>>> import numpy as np
>>> import numpy.linalg as la
>>> np.set_printoptions(precision=2, suppress=True, linewidth=140, floatmode="fixed")
>>> def rd(a):
...     return np.round(a, 2) + 0
... 
>>> X = np.loadtxt("arr.csv", delimiter=",")
>>> print(X)
[[ 1.00  0.00 -2.00  0.00  1.00  2.00  0.00]
 [ 2.00  2.00 -2.00  1.00  1.00  2.00  2.00]
 [ 0.00  0.00 -1.00  0.00  1.00  1.00  0.00]
 [ 0.00  2.00  0.00  1.00  2.00  0.00  1.00]
 [ 1.00  0.00  0.00  2.00  0.00  0.00  2.00]
 [ 1.00  1.00 -2.00  2.00  0.00  2.00  0.00]
 [ 1.00  2.00 -1.00  1.00  1.00  1.00  1.00]
 [ 0.00  0.00 -2.00  2.00  0.00  2.00  2.00]
 [ 2.00  1.00 -2.00  2.00  2.00  2.00  1.00]
 [ 2.00  0.00 -2.00  1.00  2.00  2.00  0.00]
 [ 2.00  2.00 -2.00  2.00  1.00  2.00  0.00]
 [ 0.00  1.00 -1.00  2.00  0.00  1.00  2.00]]
>>> rk = la.matrix_rank(X)
>>> print(rk)
6
>>> N = la.svd(X)[2][rk:].T
>>> print([int(la.matrix_rank(X[:i])) for i in range(1, len(X) + 1)])
[1, 2, 3, 4, 5, 6, 6, 6, 6, 6, 6, 6]
>>> print(np.allclose(X @ N, 0))
True
>>> print(rd(N[:, 0] / N[np.abs(N[:, 0]).round(6).argmax(), 0]))
[0.00 0.00 1.00 0.00 0.00 1.00 0.00]
>>> print(la.matrix_rank(X.T @ X), la.matrix_rank(X @ X.T))
6 6
>>> print(rd(X @ N))
[[0.00]
 [0.00]
 [0.00]
 [0.00]
 [0.00]
 [0.00]
 [0.00]
 [0.00]
 [0.00]
 [0.00]
 [0.00]
 [0.00]]
>>> print([int(la.matrix_rank(np.delete(X, i, axis=0))) for i in range(12)])
[6, 6, 6, 6, 6, 6, 6, 6, 6, 6, 6, 6]
>>> print([int(la.matrix_rank(X[:, :j + 1])) for j in range(7)])
[1, 2, 3, 4, 5, 5, 6]
>>> left, sig, vt = la.svd(X)
>>> vecs = vt[:(sig > 1e-8).sum()]
>>> rng = np.random.default_rng(961)
>>> vec = X[9] + 5 * X[2] + rng.integers(2) * np.eye(7)[1]
>>> print(vec)
[ 2.00  0.00 -7.00  1.00  7.00  7.00  0.00]
>>> print(rd(np.diag(vecs.T @ vecs)))
[1.00 1.00 0.50 1.00 1.00 0.50 1.00]
>>> print(la.matrix_rank(np.vstack([X, vec])))
6
>>> A = np.load("out19.npy")
>>> print(A)
[[0 0 0 0 0 0]
 [0 2 0 2 0 2]
 [0 0 0 0 0 0]
 [0 0 0 0 0 0]
 [0 2 0 2 0 2]
 [0 0 0 0 0 0]]
>>> # null space of dimension 5
>>> f = np.array([1, -2])
>>> print(np.polyval(f, A[2]))
[-2 -2 -2 -2 -2 -2]
>>> print(np.cross(A[2, :3], A[3, :3]))
[0 0 0]
>>> print(np.convolve(A[2], f))
[0 0 0 0 0 0 0]
>>> print(np.correlate(A[2], A[3], "full"))
[0 0 0 0 0 0 0 0 0 0 0]
>>> print((la.matrix_power((A != 0) + (A.T != 0) + np.eye(6), 6) > 0).astype(int))
[[1 0 0 0 0 0]
 [0 1 0 1 1 1]
 [0 0 1 0 0 0]
 [0 1 0 1 1 1]
 [0 1 0 1 1 1]
 [0 1 0 1 1 1]]
>>> print(np.flatnonzero(la.matrix_power((A != 0) + (A.T != 0) + np.eye(6), 6)[4]))
[1 3 4 5]
>>> print(rd(np.sort(la.eigvals(A).real)))
[0.00 0.00 0.00 0.00 0.00 2.00]
>>> print(A @ A)
[[0 0 0 0 0 0]
 [0 4 0 4 0 4]
 [0 0 0 0 0 0]
 [0 0 0 0 0 0]
 [0 4 0 4 0 4]
 [0 0 0 0 0 0]]
>>> print((A != 0).astype(int))
[[0 0 0 0 0 0]
 [0 1 0 1 0 1]
 [0 0 0 0 0 0]
 [0 0 0 0 0 0]
 [0 1 0 1 0 1]
 [0 0 0 0 0 0]]
>>> left, sig, vt = la.svd(A)
>>> vecs = vt[:(sig > 1e-8).sum()]
>>> vec = A[1] + -3 * A[5] + rng.integers(2) * np.eye(6)[3]
>>> print(vec)
[0.00 2.00 0.00 2.00 0.00 2.00]
>>> print(rd(vecs.T @ vecs))
[[0.00 0.00 0.00 0.00 0.00 0.00]
 [0.00 0.33 0.00 0.33 0.00 0.33]
 [0.00 0.00 0.00 0.00 0.00 0.00]
 [0.00 0.33 0.00 0.33 0.00 0.33]
 [0.00 0.00 0.00 0.00 0.00 0.00]
 [0.00 0.33 0.00 0.33 0.00 0.33]]
>>> print(rd(np.diag(vecs.T @ vecs)))
[0.00 0.33 0.00 0.33 0.00 0.33]
>>> print(rd(np.abs(la.eigvals(A)).max()))
2.0
>>> print(la.matrix_power(A, 2))
[[0 0 0 0 0 0]
 [0 4 0 4 0 4]
 [0 0 0 0 0 0]
 [0 0 0 0 0 0]
 [0 4 0 4 0 4]
 [0 0 0 0 0 0]]
>>> print((A + A.T) / 2)
[[0.00 0.00 0.00 0.00 0.00 0.00]
 [0.00 2.00 0.00 1.00 1.00 1.00]
 [0.00 0.00 0.00 0.00 0.00 0.00]
 [0.00 1.00 0.00 0.00 1.00 0.00]
 [0.00 1.00 0.00 1.00 0.00 1.00]
 [0.00 1.00 0.00 0.00 1.00 0.00]]
>>> print((A - A.T) / 2)
[[ 0.00  0.00  0.00  0.00  0.00  0.00]
 [ 0.00  0.00  0.00  1.00 -1.00  1.00]
 [ 0.00  0.00  0.00  0.00  0.00  0.00]
 [ 0.00 -1.00  0.00  0.00 -1.00  0.00]
 [ 0.00  1.00  0.00  1.00  0.00  1.00]
 [ 0.00 -1.00  0.00  0.00 -1.00  0.00]]
>>> print(np.allclose(A, A.T))
False
>>> print(rd(np.sort(np.abs(la.eigvals(A)))))
[0.00 0.00 0.00 0.00 0.00 2.00]
>>> K = np.load("a.npy")
>>> print(K)
[[6.00 1.00 1.00 1.00 1.00 1.00 1.00 1.00 1.00 1.00]
 [1.00 6.00 1.00 1.00 1.00 1.00 1.00 1.00 1.00 1.00]
 [1.00 1.00 6.00 1.00 1.00 1.00 1.00 1.00 1.00 1.00]
 [1.00 1.00 1.00 6.00 1.00 1.00 1.00 1.00 1.00 1.00]
 [1.00 1.00 1.00 1.00 6.00 1.00 1.00 1.00 1.00 1.00]
 [1.00 1.00 1.00 1.00 1.00 6.00 1.00 1.00 1.00 1.00]
 [1.00 1.00 1.00 1.00 1.00 1.00 6.00 1.00 1.00 1.00]
 [1.00 1.00 1.00 1.00 1.00 1.00 1.00 6.00 1.00 1.00]
 [1.00 1.00 1.00 1.00 1.00 1.00 1.00 1.00 6.00 1.00]
 [1.00 1.00 1.00 1.00 1.00 1.00 1.00 1.00 1.00 6.00]]
>>> Lm = la.cholesky(K)
>>> print(la.eigvalsh(K).min() > 0)
True
>>> print(rd(np.diag(Lm) ** 2))
[6.00 5.83 5.71 5.62 5.56 5.50 5.45 5.42 5.38 5.36]
>>> print(rd(Lm @ Lm.T))
[[6.00 1.00 1.00 1.00 1.00 1.00 1.00 1.00 1.00 1.00]
 [1.00 6.00 1.00 1.00 1.00 1.00 1.00 1.00 1.00 1.00]
 [1.00 1.00 6.00 1.00 1.00 1.00 1.00 1.00 1.00 1.00]
 [1.00 1.00 1.00 6.00 1.00 1.00 1.00 1.00 1.00 1.00]
 [1.00 1.00 1.00 1.00 6.00 1.00 1.00 1.00 1.00 1.00]
 [1.00 1.00 1.00 1.00 1.00 6.00 1.00 1.00 1.00 1.00]
 [1.00 1.00 1.00 1.00 1.00 1.00 6.00 1.00 1.00 1.00]
 [1.00 1.00 1.00 1.00 1.00 1.00 1.00 6.00 1.00 1.00]
 [1.00 1.00 1.00 1.00 1.00 1.00 1.00 1.00 6.00 1.00]
 [1.00 1.00 1.00 1.00 1.00 1.00 1.00 1.00 1.00 6.00]]
